% python3 -q
>>> import numpy as np
>>> np.set_printoptions(precision=1, suppress=True, linewidth=120, floatmode="fixed")
>>> data = np.load("arr.npy")
>>> data
array([[6, 2],
       [0, 8]])
>>> np.prod(np.diag(data)), round(np.linalg.det(data), 1)
(np.int64(48), np.float64(48.0))
>>> np.linalg.matrix_power(data - np.diag(np.diag(data)), 2)
array([[0, 0],
       [0, 0]])
>>> [int(np.linalg.matrix_rank(np.linalg.matrix_power(data, p))) for p in range(1, 3)]
[2, 2]
>>> O = data.astype(float).copy()
>>> for j in range(2):
...     O[:, j] -= O[:, :j] @ (O[:, :j].T @ O[:, j])
...     O[:, j] /= np.linalg.norm(O[:, j])
... 
>>> O.T @ data
array([[6.0, 2.0],
       [0.0, 8.0]])
>>> O
array([[1.0, 0.0],
       [0.0, 1.0]])
>>> def softmax(z):
...     e = np.exp(z - z.max(axis=-1, keepdims=True))
...     return e / e.sum(axis=-1, keepdims=True)
... 
>>> softmax(data).sum(axis=1)
array([1.0, 1.0])
>>> np.round(softmax(data[0]), 1) + 0
array([1.0, 0.0])
>>> scores = data @ data.T / np.sqrt(2)
>>> softmax(scores)[0] @ data
array([6.0, 2.0])
>>> B = np.array([[-2, 0], [-5, 0]])
>>> X = np.tile(B, (2, 2))
>>> X
array([[-2,  0, -2,  0],
       [-5,  0, -5,  0],
       [-2,  0, -2,  0],
       [-5,  0, -5,  0]])
>>> proj = np.triu(np.array([[5, 1, 1, 0], [1, 5, 3, 0], [3, 0, 1, 4], [4, 2, 4, 1]]), 1) + np.eye(4)
>>> B = proj @ X @ np.linalg.inv(proj)
>>> round(np.linalg.det(B), 1)
np.float64(0.0)
>>> proj @ X - X @ proj
array([[ -7.0,   2.0,  -5.0,   8.0],
       [ -6.0,   5.0,  -1.0,  20.0],
       [-20.0,   2.0, -18.0,   8.0],
       [  0.0,   5.0,   5.0,  20.0]])
>>> B
array([[ -9.0,   9.0, -27.0, 108.0],
       [-11.0,  11.0, -33.0, 132.0],
       [-22.0,  22.0, -66.0, 264.0],
       [ -5.0,   5.0, -15.0,  60.0]])
>>> W1 = np.array([[0, 2, 1, 2, 0, 0],
...     [0, 2, 0, 2, 2, 2],
...     [1, 2, 1, 0, 0, 0],
...     [2, 1, 0, 0, 2, 2]])
>>> beta = np.array([5, 1, 1, 3, -1, -5])
>>> hid = np.maximum(B @ W1 + beta, 0)
>>> hid
array([[194.0,  55.0,   0.0,   3.0, 233.0, 229.0],
       [236.0,  67.0,   0.0,   3.0, 285.0, 281.0],
       [467.0, 133.0,   0.0,   3.0, 571.0, 567.0],
       [110.0,  31.0,   0.0,   3.0, 129.0, 125.0]])
>>> C = np.array([[-1, 1], [-1, 0], [2, 1], [2, 1], [0, 0], [2, 1]])
>>> W1 @ C
array([[ 4,  3],
       [ 6,  4],
       [-1,  2],
       [ 1,  4]])
>>> (hid @ C).round(6).argmax(axis=1)
array([1, 1, 1, 1])
>>> A = np.array([[1, 0, 0, 0], [4, 5, 0, 0], [-5, 4, 1, 0], [-1, -2, -5, 3]])
>>> A
array([[ 1,  0,  0,  0],
       [ 4,  5,  0,  0],
       [-5,  4,  1,  0],
       [-1, -2, -5,  3]])
>>> x0 = np.array([0, 2, -1, 0])
>>> (A @ x0).argmax()
np.int64(1)
>>> (A * x0).sum(axis=1)
array([ 0, 10,  7,  1])
>>> np.sign((A @ x0).round(6))
array([0, 1, 1, 1])
>>> np.linalg.norm(A @ x0) <= np.linalg.norm(A, 2) * np.linalg.norm(x0) + 1e-9
np.True_
>>> A * x0
array([[ 0,  0,  0,  0],
       [ 0, 10,  0,  0],
       [ 0,  8, -1,  0],
       [ 0, -4,  5,  0]])
>>> A @ np.eye(4)[3]
array([0.0, 0.0, 0.0, 3.0])
>>> A @ (2 * x0)
array([ 0, 20, 14,  2])
>>> (A + A.T) / 2
array([[ 1.0,  2.0, -2.5, -0.5],
       [ 2.0,  5.0,  2.0, -1.0],
       [-2.5,  2.0,  1.0, -2.5],
       [-0.5, -1.0, -2.5,  3.0]])
>>> np.linalg.matrix_power(A, 2)
array([[  1,   0,   0,   0],
       [ 24,  25,   0,   0],
       [  6,  24,   1,   0],
       [ 13, -36, -20,   9]])
>>> np.allclose(A @ A.T, A.T @ A)
False
>>> np.sort(np.abs(np.linalg.eigvals(A)))
array([1.0, 1.0, 3.0, 5.0])
>>> A @ A
array([[  1,   0,   0,   0],
       [ 24,  25,   0,   0],
       [  6,  24,   1,   0],
       [ 13, -36, -20,   9]])
>>> np.allclose(A, A.T)
False
>>> (A - A.T) / 2
array([[ 0.0, -2.0,  2.5,  0.5],
       [ 2.0,  0.0, -2.0,  1.0],
       [-2.5,  2.0,  0.0,  2.5],
       [-0.5, -1.0, -2.5,  0.0]])
>>> t = np.deg2rad(120)
>>> F = np.eye(3)
>>> F[np.ix_([2, 1], [2, 1])] = [[np.cos(t), -np.sin(t)], [np.sin(t), np.cos(t)]]
>>> F
array([[ 1.0,  0.0,  0.0],
       [ 0.0, -0.5,  0.9],
       [ 0.0, -0.9, -0.5]])
>>> # splits into 2 blocks
>>> B = np.array([[1, 2, 2], [1, 2, 1], [2, 2, 0]])
>>> np.einsum("ij->j", F)
array([ 1.0, -1.4,  0.4])
>>> np.vstack([F, B.T]).shape
(6, 3)
>>> np.einsum("ij,ij->i", F, F)
array([1.0, 1.0, 1.0])
>>> np.einsum("ik,kj->ji", F, B)
array([[ 1.0,  1.2, -1.9],
       [ 2.0,  0.7, -2.7],
       [ 2.0, -0.5, -0.9]])
>>> B.T @ F.T
array([[ 1.0,  1.2, -1.9],
       [ 2.0,  0.7, -2.7],
       [ 2.0, -0.5, -0.9]])
>>> np.linalg.matrix_rank(np.vstack([F, B.T]))
np.int64(3)
>>> B = np.array([[-2, 2, 1], [1, 1, -2]])
>>> C = np.kron(B, F)
>>> C
array([[-2.0, -0.0, -0.0,  2.0,  0.0,  0.0,  1.0,  0.0,  0.0],
       [-0.0,  1.0, -1.7,  0.0, -1.0,  1.7,  0.0, -0.5,  0.9],
       [-0.0,  1.7,  1.0,  0.0, -1.7, -1.0,  0.0, -0.9, -0.5],
       [ 1.0,  0.0,  0.0,  1.0,  0.0,  0.0, -2.0, -0.0, -0.0],
       [ 0.0, -0.5,  0.9,  0.0, -0.5,  0.9, -0.0,  1.0, -1.7],
       [ 0.0, -0.9, -0.5,  0.0, -0.9, -0.5, -0.0,  1.7,  1.0]])
>>> np.linalg.matrix_rank(C)
np.int64(6)
>>> B = np.linalg.inv(F)
>>> round(np.linalg.slogdet(F)[0], 1)
np.float64(1.0)
>>> B
array([[ 1.0,  0.0,  0.0],
       [-0.0, -0.5, -0.9],
       [ 0.0,  0.9, -0.5]])
>>> proj = np.triu(np.array([[1, 1], [3, 1]]), 1) + np.eye(2)
>>> B = proj @ data @ np.linalg.inv(proj)
>>> B
array([[6.0, 4.0],
       [0.0, 8.0]])
>>> np.trace(B), np.trace(data)
(np.float64(14.0), np.int64(14))
>>> proj = np.triu(np.array([[2, 2, 1], [1, -2, -3], [-1, -2, 3]]), 1) + np.eye(3)
>>> B = proj @ F @ np.linalg.inv(proj)
>>> np.round(np.trace(B), 1), round(np.trace(F), 1)
(np.float64(0.0), np.float64(0.0))
>>> np.linalg.matrix_rank(B)
np.int64(3)
>>> round(np.linalg.det(B), 1)
np.float64(1.0)
>>> J = np.load("layer13.npy")
>>> J.round(1) + 0
array([[ 0.0,  0.4,  0.1],
       [-0.1, -0.7,  0.1],
       [ 0.1, -0.4,  0.0],
       [ 0.0,  0.0,  0.0],
       [-0.1, -1.9,  0.0],
       [-0.1,  0.6,  0.0],
       [-0.1,  1.2,  0.1],
       [-0.1,  1.0,  0.0],
       [ 0.0,  0.1,  0.0],
       [ 0.0, -1.2,  0.0],
       [ 0.1,  0.7,  0.0],
       [ 0.1, -0.1,  0.0],
       [ 0.1,  0.3, -0.2],
       [-0.1,  1.0,  0.0],
       [-0.1, -0.8,  0.1],
       [-0.1, -0.4,  0.1],
       [ 0.1, -0.6,  0.1],
       [ 0.0, -0.8,  0.0],
       [-0.1, -1.3,  0.0],
       [ 0.0,  0.5,  0.0],
       [-0.1, -0.6,  0.0],
       [ 0.2,  0.1,  0.2],
       [ 0.1,  1.1,  0.1],
       [ 0.0, -1.5,  0.0],
       [ 0.1, -1.6,  0.1],
       [ 0.0, -0.8, -0.1],
       [ 0.0, -0.1,  0.1]])
>>> # column 1 dominates
>>> C = J[[11, 21]].astype(float)
>>> for _ in range(4):
...     idx = np.linalg.norm(J[:, None] - C, axis=-1).argmin(axis=1)
...     C = np.array([J[idx == j].mean(axis=0) for j in range(2)])
... 
>>> idx
array([1, 0, 0, 1, 0, 1, 1, 1, 1, 0, 1, 1, 1, 1, 0, 0, 0, 0, 0, 1, 0, 1, 1, 0, 0, 0, 1])
>>> np.abs(C[1] - C[0]).argmax()
np.int64(1)
>>> x0 = np.array([0, 2, 0])
>>> y = J @ x0
>>> np.round(np.linalg.pinv(J) @ J, 1) + 0
array([[1.0, 0.0, 0.0],
       [0.0, 1.0, 0.0],
       [0.0, 0.0, 1.0]])
>>> np.round(np.linalg.lstsq(J, y)[0], 1) + 0
array([0.0, 2.0, 0.0])
>>> rng = np.random.default_rng(8652)
>>> y = y + 0.1 * rng.normal(size=27)
>>> y.round(1) + 0
array([ 0.7, -1.4, -0.7, -0.1, -3.8,  1.3,  2.4,  2.1,  0.2, -2.5,  1.4, -0.2,  0.5,  2.1, -1.4, -0.9, -1.1, -1.5,
       -2.6,  0.8, -1.2,  0.0,  2.1, -3.0, -3.0, -1.4, -0.1])
>>> beta, *_ = np.linalg.lstsq(J, y)
>>> round(np.linalg.norm(y - J @ beta), 1)
np.float64(0.5)
>>> [round(float(np.linalg.norm(np.linalg.solve(J.T @ J + lam * np.eye(3), J.T @ y))), 2) for lam in (0, 1, 10, 100)]
[1.97, 1.88, 1.33, 0.34]
>>> beta.round(1) + 0
array([-0.1,  2.0,  0.0])
>>> m1 = (rng.random((4, 4)) < 0.3) + np.eye(4)
>>> m1 /= m1.sum(axis=1, keepdims=True)
>>> m1
array([[1.0, 0.0, 0.0, 0.0],
       [0.0, 0.5, 0.5, 0.0],
       [0.2, 0.0, 0.5, 0.2],
       [0.2, 0.2, 0.0, 0.5]])
>>> round(np.linalg.det(2 * m1), 1), round(float(np.linalg.det(m1)), 1)
(np.float64(2.5), 0.2)
>>> proj = np.triu(np.array([[-2, -2, 0, 3], [0, -3, 0, -3], [2, 3, 3, -2], [0, 2, 1, 1]]), 1) + np.eye(4)
>>> B = proj @ m1 @ np.linalg.inv(proj)
>>> proj @ m1 - m1 @ proj
array([[ 0.8,  1.8, -1.0, -1.5],
       [-0.8, -0.8,  0.0,  1.0],
       [-0.5,  0.0,  0.0, -0.8],
       [ 0.0,  0.5,  0.0,  0.0]])
>>> B
array([[ 1.8,  3.2, -1.0,  4.0],
       [-0.8, -1.8,  0.5, -3.5],
       [-0.2, -1.0,  0.5, -2.0],
       [ 0.2,  0.8,  0.0,  2.0]])
>>> np.trace(B), np.trace(m1)
(np.float64(2.5), np.float64(2.5))
>>> np.linalg.matrix_rank(B)
np.int64(4)
>>> round(float(np.linalg.det(B)), 1)
0.2
>>> np.trace(m1)
np.float64(2.5)
>>> m1 @ m1
array([[1.0, 0.0, 0.0, 0.0],
       [0.1, 0.2, 0.5, 0.1],
       [0.4, 0.1, 0.2, 0.2],
       [0.4, 0.2, 0.1, 0.2]])
>>> np.round(np.abs(np.linalg.eigvals(m1)).max(), 1)
np.float64(1.0)
>>> np.allclose(m1 @ m1.T, m1.T @ m1)
False
>>> np.linalg.matrix_power(m1, 2)
array([[1.0, 0.0, 0.0, 0.0],
       [0.1, 0.2, 0.5, 0.1],
       [0.4, 0.1, 0.2, 0.2],
       [0.4, 0.2, 0.1, 0.2]])
>>> np.sort(np.abs(np.linalg.eigvals(m1)))[::-1]
array([1.0, 0.8, 0.4, 0.4])
>>> m1.sum(axis=1)
array([1.0, 1.0, 1.0, 1.0])
>>> p = np.eye(4)[0]
>>> for _ in range(5):
...     p = p @ m1
...     print(p.round(1))
... 
[1.0 0.0 0.0 0.0]
[1.0 0.0 0.0 0.0]
[1.0 0.0 0.0 0.0]
[1.0 0.0 0.0 0.0]
[1.0 0.0 0.0 0.0]
>>> x0 = np.array([-1, -3, 4, 4])
>>> y = m1 @ x0
>>> beta, lr = np.zeros(4), 1 / np.linalg.norm(m1, 2) ** 2
>>> for i in range(150):
...     beta -= lr * m1.T @ (m1 @ beta - y)
...     if i % 50 == 0: print(i, round(np.linalg.norm(m1 @ beta - y), 1))
... 
0 2.2
50 0.0
100 0.0
>>> beta
array([-1.0, -3.0,  4.0,  4.0])
>>> E = rng.normal(size=(20, 3))
>>> E = 10 * E / np.linalg.norm(E, axis=1, keepdims=True)
>>> E
array([[ 5.8,  6.4,  5.1],
       [-4.5, -6.3, -6.4],
       [-5.7, -1.8, -8.0],
       [ 2.4, -9.7,  1.0],
       [-1.7,  5.3,  8.3],
       [-1.8, -1.4,  9.7],
       [ 6.5,  4.3,  6.3],
       [-7.4,  5.0,  4.6],
       [-2.5,  8.0,  5.5],
       [ 4.2, -9.0, -1.0],
       [ 7.2, -2.0, -6.7],
       [-3.4,  6.5,  6.8],
       [ 3.2,  7.8,  5.4],
       [-9.8,  1.7, -1.4],
       [-5.2, -8.3,  2.1],
       [ 8.6,  0.2,  5.1],
       [-4.2, -4.2,  8.0],
       [-2.1,  7.1, -6.7],
       [-6.0, -2.2,  7.7],
       [-6.2,  2.5, -7.5]])
>>> B = np.linalg.inv(m1)
>>> np.round(np.linalg.det(m1) * B, 1) + 0
array([[ 0.2,  0.0,  0.0,  0.0],
       [ 0.0,  0.3, -0.3,  0.1],
       [ 0.0,  0.1,  0.3, -0.1],
       [-0.1, -0.1,  0.1,  0.3]])
>>> np.round(m1 @ B, 1) + 0
array([[1.0, 0.0, 0.0, 0.0],
       [0.0, 1.0, 0.0, 0.0],
       [0.0, 0.0, 1.0, 0.0],
       [0.0, 0.0, 0.0, 1.0]])
>>> B = np.c_[E[:, :2] @ np.array([[3, 0], [0, 2]]), np.array([4, -2, 2, -4, 2, 0, 1, -3, -2, 5, -3, 5, -5, -2, -2, -3, 0, -1, -4, -4])]
>>> B
array([[ 17.3,  12.7,   4.0],
       [-13.5, -12.5,  -2.0],
       [-17.0,  -3.7,   2.0],
       [  7.2, -19.3,  -4.0],
       [ -5.1,  10.5,   2.0],
       [ -5.4,  -2.8,   0.0],
       [ 19.5,   8.6,   1.0],
       [-22.1,   9.9,  -3.0],
       [ -7.6,  16.0,  -2.0],
       [ 12.6, -18.0,   5.0],
       [ 21.5,  -4.0,  -3.0],
       [-10.1,  13.1,   5.0],
       [  9.5,  15.6,  -5.0],
       [-29.3,   3.4,  -2.0],
       [-15.7, -16.5,  -2.0],
       [ 25.9,   0.4,  -3.0],
       [-12.7,  -8.4,   0.0],
       [ -6.2,  14.3,  -1.0],
       [-18.1,  -4.4,  -4.0],
       [-18.5,   4.9,  -4.0]])
>>> np.round(np.linalg.norm(B - E @ np.linalg.lstsq(E, B)[0], axis=0), 1) + 0
array([ 0.0,  0.0, 13.6])
>>> np.round(np.linalg.lstsq(E, B[:, 0])[0], 1) + 0
array([3.0, 0.0, 0.0])
>>> np.linalg.matrix_rank(np.c_[E, B])
np.int64(4)
>>> np.linalg.matrix_rank(B)
np.int64(3)
>>> O, evecs = np.linalg.qr(E[:, :2])[0], np.linalg.qr(E[:, 2:])[0]
>>> sig = np.linalg.svd(O.T @ evecs, compute_uv=False)
>>> np.round(np.linalg.norm(O @ O.T - evecs @ evecs.T, 2), 1)
np.float64(1.0)
>>> x0 = np.array([1, -3, -3])
>>> y = E @ x0
>>> beta, lr = np.zeros(3), 1 / np.linalg.norm(E, 2) ** 2
>>> for i in range(250):
...     beta -= lr * E.T @ (E @ beta - y)
...     if i % 50 == 0: print(i, round(np.linalg.norm(E @ beta - y), 1))
... 
0 12.5
50 0.0
100 0.0
150 0.0
200 0.0
>>> round(float(np.linalg.cond(E)), 1)
1.3
>>> arr = np.array([[1, -1, 1], [1, 0, 0], [1, 1, 1]])
>>> proj = np.triu(np.array([[0, -3, 1], [2, 2, -3], [2, -1, 0]]), 1) + np.eye(3)
>>> B = proj @ arr @ np.linalg.inv(proj)
>>> B
array([[ -1.0,  -3.0,  -6.0],
       [ -2.0,  -9.0, -28.0],
       [  1.0,   4.0,  12.0]])
>>> np.linalg.matrix_rank(B)
np.int64(3)
>>> proj @ arr - arr @ proj
array([[-2.0,  4.0, -3.0],
       [-3.0,  0.0, -4.0],
       [ 0.0,  3.0,  2.0]])
>>> x0 = np.array([0, -1, 1])
>>> h = np.maximum(arr @ x0, 0)
>>> np.maximum(arr @ (3 * x0), 0)
array([6, 0, 0])
>>> arr * (h > 1e-9)[:, None]
array([[ 1, -1,  1],
       [ 0,  0,  0],
       [ 0,  0,  0]])
>>> np.tanh(arr @ x0)
array([1.0, 0.0, 0.0])
>>> arr.T @ h
array([ 2, -2,  2])
>>> f, g = arr[2], arr[0]
>>> f @ g
np.int64(1)
>>> f @ f
np.int64(3)
>>> p = (f @ g) / (f @ f) * f
>>> p
array([0.3, 0.3, 0.3])
>>> round(float((g - p) @ f), 1)
0.0
